% python3 -q
>>> import numpy as np
>>> np.set_printoptions(suppress=True, linewidth=100)
>>> E = np.load("arr.npy")
>>> E
array([[ 3.  ,  4.28,  4.42,  5.13,  1.01,  3.39, -0.36,  2.42],
       [ 3.14,  4.3 ,  4.21,  5.37,  0.79,  3.1 , -0.01,  1.75],
       [ 3.14,  3.92,  4.15,  5.14,  0.91,  3.14, -0.39,  1.95],
       [ 3.01,  3.93,  4.13,  4.91,  1.52,  2.73, -0.26,  2.38],
       [ 3.74,  3.74,  4.42,  5.19,  1.05,  3.01,  0.19,  1.52],
       [ 2.91,  4.15,  4.45,  4.7 ,  0.46,  3.37,  0.55,  2.44],
       [ 2.85,  4.09,  4.49,  4.74,  1.15,  3.06, -0.16,  2.71],
       [ 3.37,  4.12,  3.51,  4.81,  1.24,  3.01, -0.36,  2.39],
       [ 3.09,  4.04,  3.93,  5.37,  0.64,  2.82, -0.35,  1.94],
       [ 3.17,  3.85,  3.26,  5.2 ,  0.56,  3.07, -0.1 ,  1.98],
       [ 4.12,  2.45,  3.39,  2.33,  2.12,  0.49, -0.14,  4.3 ],
       [ 3.2 ,  2.  ,  4.1 ,  1.61,  1.53,  1.39, -0.05,  4.01],
       [ 4.07,  2.25,  4.48,  2.3 ,  1.8 ,  1.04, -0.09,  4.58],
       [ 4.17,  1.94,  4.94,  1.52,  2.57,  1.  , -0.44,  4.11],
       [ 3.78,  2.36,  3.6 ,  1.8 ,  1.43,  1.53,  0.43,  3.59],
       [ 4.65,  1.64,  4.19,  2.44,  2.03,  1.81, -0.26,  4.07],
       [ 3.97,  2.13,  3.64,  2.12,  2.4 ,  1.49, -0.34,  4.05],
       [ 4.21,  1.69,  4.51,  2.4 ,  2.38,  0.93, -0.64,  3.74],
       [ 4.38,  2.03,  3.97,  1.83,  1.94,  0.61, -0.26,  3.64],
       [ 3.91,  2.45,  4.47,  2.09,  2.05,  0.82, -0.41,  4.09],
       [ 5.29,  1.07,  2.32,  3.08,  3.  ,  3.76,  3.96,  0.92],
       [ 4.83,  0.91,  2.14,  2.58,  3.16,  3.77,  4.16,  0.92],
       [ 4.78,  0.22,  1.77,  3.23,  3.47,  3.57,  4.55,  0.91],
       [ 4.92,  0.52,  2.23,  2.99,  3.12,  3.73,  3.97,  1.13],
       [ 4.7 ,  1.1 ,  2.29,  3.47,  2.88,  3.68,  3.8 ,  0.69],
       [ 4.59,  0.87,  2.31,  2.98,  3.34,  4.14,  3.79,  0.77],
       [ 5.32,  1.27,  2.08,  2.72,  2.72,  4.17,  4.28,  0.93],
       [ 5.04,  1.41,  2.41,  3.21,  2.8 ,  4.08,  4.01,  0.87],
       [ 5.11,  1.24,  1.62,  3.13,  3.2 ,  4.1 ,  4.08,  0.68],
       [ 5.29,  1.12,  1.87,  2.78,  3.35,  4.17,  4.73,  0.58]])
>>> hat = E @ np.linalg.solve(E.T @ E, E.T)
>>> np.round(hat @ E[:, 3], 2)
array([5.13, 5.37, 5.14, 4.91, 5.19, 4.7 , 4.74, 4.81, 5.37, 5.2 , 2.33, 1.61, 2.3 , 1.52, 1.8 ,
       2.44, 2.12, 2.4 , 1.83, 2.09, 3.08, 2.58, 3.23, 2.99, 3.47, 2.98, 2.72, 3.21, 3.13, 2.78])
>>> np.allclose(hat @ hat, hat)
True
>>> np.round(np.linalg.eigvalsh(hat), 2) + 0
array([0., 0., 0., 0., 0., 0., 0., 0., 0., 0., 0., 0., 0., 0., 0., 0., 0., 0., 0., 0., 0., 0., 1.,
       1., 1., 1., 1., 1., 1., 1.])
>>> x0 = np.array([3, 3, 1, 2, 0, 1, 3, 3])
>>> np.sign((E @ x0).round(6))
array([1., 1., 1., 1., 1., 1., 1., 1., 1., 1., 1., 1., 1., 1., 1., 1., 1., 1., 1., 1., 1., 1., 1.,
       1., 1., 1., 1., 1., 1., 1.])
>>> E @ np.eye(8)[4]
array([1.01, 0.79, 0.91, 1.52, 1.05, 0.46, 1.15, 1.24, 0.64, 0.56, 2.12, 1.53, 1.8 , 2.57, 1.43,
       2.03, 2.4 , 2.38, 1.94, 2.05, 3.  , 3.16, 3.47, 3.12, 2.88, 3.34, 2.72, 2.8 , 3.2 , 3.35])
>>> (E @ x0).argmax()
np.int64(5)
>>> np.linalg.norm(E @ x0) <= np.linalg.norm(E, 2) * np.linalg.norm(x0) + 1e-9
np.True_
>>> cen = E - E.mean(axis=0)
>>> V = np.linalg.svd(cen)[2][:3]
>>> other = cen - cen @ V.T @ V
>>> np.round((cen @ V.T).std(axis=0), 2)
array([3.01, 1.95, 0.38])
>>> np.round(np.diag(V.T @ V), 2)
array([0.23, 0.37, 0.18, 0.62, 0.39, 0.28, 0.58, 0.35])
>>> np.linalg.norm(other, axis=1).round(6).argmax()
np.int64(10)
>>> cen = E - E.mean(axis=0)
>>> left, sig, vt = np.linalg.svd(cen, full_matrices=False)
>>> round(float((sig ** 2).sum() ** 2 / (sig ** 4).sum()), 2)
1.85
>>> np.abs(left[:, 0]).argmax()
np.int64(29)
>>> (np.sign(left[:, 0]) == np.sign(left[0, 0])).astype(int)
array([1, 1, 1, 1, 1, 1, 1, 1, 1, 1, 1, 1, 1, 1, 1, 1, 1, 1, 1, 1, 0, 0, 0, 0, 0, 0, 0, 0, 0, 0])
>>> np.round(np.abs(vt[-1]), 2)
array([0.02, 0.05, 0.15, 0.51, 0.04, 0.3 , 0.56, 0.56])
>>> W0 = 0.2 ** np.abs(np.subtract.outer(np.arange(7), np.arange(7)))
>>> W0.round(2) + 0
array([[1.  , 0.2 , 0.04, 0.01, 0.  , 0.  , 0.  ],
       [0.2 , 1.  , 0.2 , 0.04, 0.01, 0.  , 0.  ],
       [0.04, 0.2 , 1.  , 0.2 , 0.04, 0.01, 0.  ],
       [0.01, 0.04, 0.2 , 1.  , 0.2 , 0.04, 0.01],
       [0.  , 0.01, 0.04, 0.2 , 1.  , 0.2 , 0.04],
       [0.  , 0.  , 0.01, 0.04, 0.2 , 1.  , 0.2 ],
       [0.  , 0.  , 0.  , 0.01, 0.04, 0.2 , 1.  ]])
>>> np.round(np.sort(np.abs(np.linalg.eigvals(W0))), 2)
array([0.68, 0.73, 0.82, 0.94, 1.1 , 1.29, 1.44])
>>> round(float(np.linalg.det(W0)), 2)
0.78
>>> np.round(np.abs(np.linalg.eigvals(W0)).max(), 2)
np.float64(1.44)
>>> np.round(W0 @ W0, 2) + 0
array([[1.04, 0.41, 0.12, 0.03, 0.01, 0.  , 0.  ],
       [0.41, 1.08, 0.42, 0.12, 0.03, 0.01, 0.  ],
       [0.12, 0.42, 1.08, 0.42, 0.12, 0.03, 0.01],
       [0.03, 0.12, 0.42, 1.08, 0.42, 0.12, 0.03],
       [0.01, 0.03, 0.12, 0.42, 1.08, 0.42, 0.12],
       [0.  , 0.01, 0.03, 0.12, 0.42, 1.08, 0.41],
       [0.  , 0.  , 0.01, 0.03, 0.12, 0.41, 1.04]])
>>> np.allclose(W0 @ W0.T, W0.T @ W0)
True
>>> x0 = np.ones(7)
>>> for _ in range(6):
...     x0 = W0 @ x0
...     x0 /= np.linalg.norm(x0)
...     print(round(x0 @ W0 @ x0, 2))
... 
1.42
1.43
1.43
1.44
1.44
1.44
>>> round(np.linalg.eigvalsh(W0)[-1], 2)
np.float64(1.44)
>>> cov = W0.T @ W0
>>> (W0 @ W0.T).shape
(7, 7)
>>> np.round(np.linalg.eigvalsh(cov)[::-1], 2)
array([2.07, 1.66, 1.22, 0.89, 0.67, 0.53, 0.47])
>>> np.round(np.linalg.svd(W0, compute_uv=False) ** 2, 2)
array([2.07, 1.66, 1.22, 0.89, 0.67, 0.53, 0.47])
>>> np.allclose(cov, cov.T)
True
>>> x0 = np.array([3, 2, 1, 1, 0, 2, 0])
>>> y = W0 @ x0
>>> b, lr = np.zeros(7), 1 / np.linalg.norm(W0, 2) ** 2
>>> for i in range(25):
...     b -= lr * W0.T @ (W0 @ b - y)
...     if i % 5 == 0: print(i, round(np.linalg.norm(W0 @ b - y), 2))
... 
0 1.42
5 0.22
10 0.05
15 0.01
20 0.0
>>> b.round(2) + 0
array([3., 2., 1., 1., 0., 2., 0.])
>>> feats = np.load("test8.npy")
>>> feats
array([[0, 0, 0, 0, 0, 0, 0],
       [0, 0, 0, 1, 0, 0, 0],
       [0, 0, 0, 0, 0, 0, 0],
       [0, 1, 0, 0, 0, 1, 1],
       [0, 0, 0, 0, 0, 0, 0],
       [0, 0, 0, 1, 0, 0, 1],
       [0, 0, 0, 1, 0, 1, 0]])
>>> np.flatnonzero(np.linalg.matrix_power((feats != 0) + (feats.T != 0) + np.eye(7), 7)[5])
array([1, 3, 5, 6])
>>> feats @ feats
array([[0, 0, 0, 0, 0, 0, 0],
       [0, 1, 0, 0, 0, 1, 1],
       [0, 0, 0, 0, 0, 0, 0],
       [0, 0, 0, 3, 0, 1, 1],
       [0, 0, 0, 0, 0, 0, 0],
       [0, 1, 0, 1, 0, 2, 1],
       [0, 1, 0, 1, 0, 1, 2]])
>>> (np.linalg.matrix_power((feats != 0) + (feats.T != 0) + np.eye(7), 7) > 0).astype(int)
array([[1, 0, 0, 0, 0, 0, 0],
       [0, 1, 0, 1, 0, 1, 1],
       [0, 0, 1, 0, 0, 0, 0],
       [0, 1, 0, 1, 0, 1, 1],
       [0, 0, 0, 0, 1, 0, 0],
       [0, 1, 0, 1, 0, 1, 1],
       [0, 1, 0, 1, 0, 1, 1]])
>>> A = np.load("w.npy")
>>> A.round(2)
array([[-0.15, -0.23,  0.39,  0.04, -0.16,  0.19,  0.06, -0.07,  0.84],
       [ 0.07, -0.13, -0.41, -0.13, -0.68,  0.55,  0.11, -0.07, -0.09],
       [-0.62,  0.18, -0.52, -0.15, -0.06, -0.26, -0.12,  0.36,  0.27],
       [-0.1 ,  0.16,  0.19, -0.32, -0.48, -0.56,  0.09, -0.52, -0.06],
       [ 0.05,  0.2 ,  0.07,  0.28, -0.22,  0.05, -0.9 , -0.11,  0.02],
       [-0.07,  0.02,  0.49,  0.11, -0.44, -0.11,  0.08,  0.69, -0.25],
       [-0.37, -0.16,  0.31, -0.67,  0.2 ,  0.34, -0.27, -0.02, -0.24],
       [ 0.45, -0.61, -0.18, -0.33, -0.04, -0.37, -0.26,  0.24,  0.12],
       [ 0.47,  0.66,  0.02, -0.45,  0.03,  0.11,  0.01,  0.22,  0.28]])
>>> rng = np.random.default_rng(824)
>>> other = A + rng.integers(-2, 3, (9, 8)) @ rng.integers(-2, 3, (8, 9))
>>> other.round(2)
array([[  5.85,  -2.23,  -5.61,   6.04,  -1.16,  -8.81,  -3.94,   4.93,   8.84],
       [  9.07,  -2.13,  -0.41,  -5.13,  -0.68,   3.55,  -4.89,  -2.07,  -7.09],
       [ -0.62, -11.82,  -8.52,  -9.15, -14.06,  -6.26,   0.88,   6.36,  -1.73],
       [ -1.1 ,  -0.84,  -0.81,   7.68,  -6.48,  -3.56,   0.09,   4.48,   6.94],
       [  2.05,  -9.8 , -11.93,  -0.72,  -9.22,  -8.95,  -0.9 ,   8.89,   3.02],
       [  4.93,  -1.98,   0.49,   2.11,   0.56,   5.89,   0.08,  -6.31,  -7.25],
       [  2.63,  -3.16,  -4.69,   2.33,  -2.8 ,   3.34,  -1.27,   1.98,  -6.24],
       [  0.45,   6.39,  12.82,  -0.33,  -1.04,   1.63,  -5.26,   0.24,  -1.88],
       [  2.47,  12.66,  10.02,  -6.45,   6.03,   7.11,  -9.99,   2.22, -16.72]])
>>> np.abs(other - A).sum(axis=1)
array([47., 33., 58., 32., 55., 30., 29., 30., 72.])
>>> np.round(np.linalg.svd(other - A, compute_uv=False), 2) + 0
array([41.47, 24.9 , 16.93, 15.  , 10.05,  9.  ,  2.15,  0.75,  0.  ])
>>> left, sig, vt = np.linalg.svd(other, full_matrices=False)
>>> np.round(vt @ vt.T, 2) + 0
array([[1., 0., 0., 0., 0., 0., 0., 0., 0.],
       [0., 1., 0., 0., 0., 0., 0., 0., 0.],
       [0., 0., 1., 0., 0., 0., 0., 0., 0.],
       [0., 0., 0., 1., 0., 0., 0., 0., 0.],
       [0., 0., 0., 0., 1., 0., 0., 0., 0.],
       [0., 0., 0., 0., 0., 1., 0., 0., 0.],
       [0., 0., 0., 0., 0., 0., 1., 0., 0.],
       [0., 0., 0., 0., 0., 0., 0., 1., 0.],
       [0., 0., 0., 0., 0., 0., 0., 0., 1.]])
>>> left.shape, sig.shape, vt.shape
((9, 9), (9,), (9, 9))
>>> np.round(np.cumsum(sig ** 2) / np.sum(sig ** 2), 2)
array([0.57, 0.77, 0.87, 0.94, 0.97, 1.  , 1.  , 1.  , 1.  ])
>>> sig.round(2)
array([41.58, 25.24, 17.1 , 14.64, 10.01,  8.82,  2.12,  1.17,  0.21])
>>> np.round(np.sqrt((sig ** 2).sum()), 2), np.round(np.linalg.norm(other), 2)
(np.float64(55.29), np.float64(55.29))
>>> (sig > 1e-8).sum()
np.int64(9)
>>> np.abs(left[:, 0]).round(6).argmax()
np.int64(8)
>>> np.round(sig / sig[0], 2) + 0
array([1.  , 0.61, 0.41, 0.35, 0.24, 0.21, 0.05, 0.03, 0.  ])
>>> np.allclose(left * sig @ vt, other)
True
>>> np.round(left.T @ left, 2) + 0
array([[1., 0., 0., 0., 0., 0., 0., 0., 0.],
       [0., 1., 0., 0., 0., 0., 0., 0., 0.],
       [0., 0., 1., 0., 0., 0., 0., 0., 0.],
       [0., 0., 0., 1., 0., 0., 0., 0., 0.],
       [0., 0., 0., 0., 1., 0., 0., 0., 0.],
       [0., 0., 0., 0., 0., 1., 0., 0., 0.],
       [0., 0., 0., 0., 0., 0., 1., 0., 0.],
       [0., 0., 0., 0., 0., 0., 0., 1., 0.],
       [0., 0., 0., 0., 0., 0., 0., 0., 1.]])
